$ python -q
>>> import numpy as np
>>> np.set_printoptions(precision=2, suppress=True, linewidth=100, legacy="1.25")
>>> rd = lambda a: np.round(a, 2) + 0
>>> M = np.load("mat.npy")
>>> M
array([[0, 1, 1, 1, 1],
       [1, 0, 1, 1, 1],
       [1, 1, 0, 1, 0],
       [1, 1, 1, 0, 1],
       [1, 1, 0, 1, 0]])
>>> # symmetric, so the eigenvalues are real
>>> U, sv, Vh = np.linalg.svd(M)
>>> evecs = Vh[:(sv > 1e-8).sum()]
>>> rng = np.random.default_rng(18165)
>>> vec = M[1] + 2 * M[4] + rng.integers(2) * np.eye(5)[0]
>>> vec
array([3., 2., 1., 3., 1.])
>>> np.allclose(evecs.T @ evecs @ vec, vec)
True
>>> m1 = np.array([[1, -1, 1, -1, 1, -1, 1, -1],
...     [1, -1, 1, -1, -1, 1, -1, 1],
...     [1, -1, -1, 1, 1, -1, -1, 1]])
>>> rd(np.linalg.norm(m1, 1)), rd(np.linalg.norm(m1, np.inf))
(3.0, 8.0)
>>> rd(np.linalg.norm(m1, axis=1))
array([2.83, 2.83, 2.83])
>>> rd(np.linalg.norm(m1, "nuc"))
8.49
>>> m1[0] @ m1[2]
0
>>> rd(np.linalg.norm(m1, axis=0))
array([1.73, 1.73, 1.73, 1.73, 1.73, 1.73, 1.73, 1.73])
>>> r0, r1 = m1[2], m1[1]
>>> r0 @ r0
8
>>> pr = (r0 @ r1) / (r0 @ r0) * r0
>>> np.linalg.matrix_rank(np.outer(r0, r1))
1
>>> rd(np.linalg.norm(r0 + r1) ** 2 + np.linalg.norm(r0 - r1) ** 2)
32.0
>>> sv = 10 * 0.5 ** np.arange(3)
>>> q, _ = np.linalg.qr(np.array([[0.2, 0.8, 2.5], [0.6, 0.4, 0.4], [-0.1, 0.7, -1.6]]))
>>> F = rng.normal(size=(12, 3)) * sv @ q
>>> rd(F)
array([[ -3.29,   7.4 , -15.73],
       [ -9.38,   6.11,  -7.45],
       [ -1.09,   4.53,  -6.74],
       [ -5.13,   1.15,  -1.82],
       [  9.86,  -0.71,  -3.25],
       [  6.37,  -5.42,   3.71],
       [ 12.49,  -0.13,  -2.41],
       [  1.38,  -2.09,   2.32],
       [  6.48,  13.01, -19.67],
       [ 10.48,   7.22,  -9.37],
       [  9.21,   1.35,  -0.86],
       [-12.65,   7.6 ,  -6.45]])
>>> cen = (F - F.mean(axis=0)) / F.std(axis=0)
>>> np.argwhere(np.abs(cen) > 2)
array([[8, 2]])
>>> coef = np.linalg.lstsq(np.delete(cen, 2, axis=1), cen[:, 2])[0]
>>> rd(1 - np.var(cen[:, 2] - np.delete(cen, 2, axis=1) @ coef))
0.88
>>> rd(coef)
array([-0.15, -0.98])
>>> np.abs(coef).argmax()
1
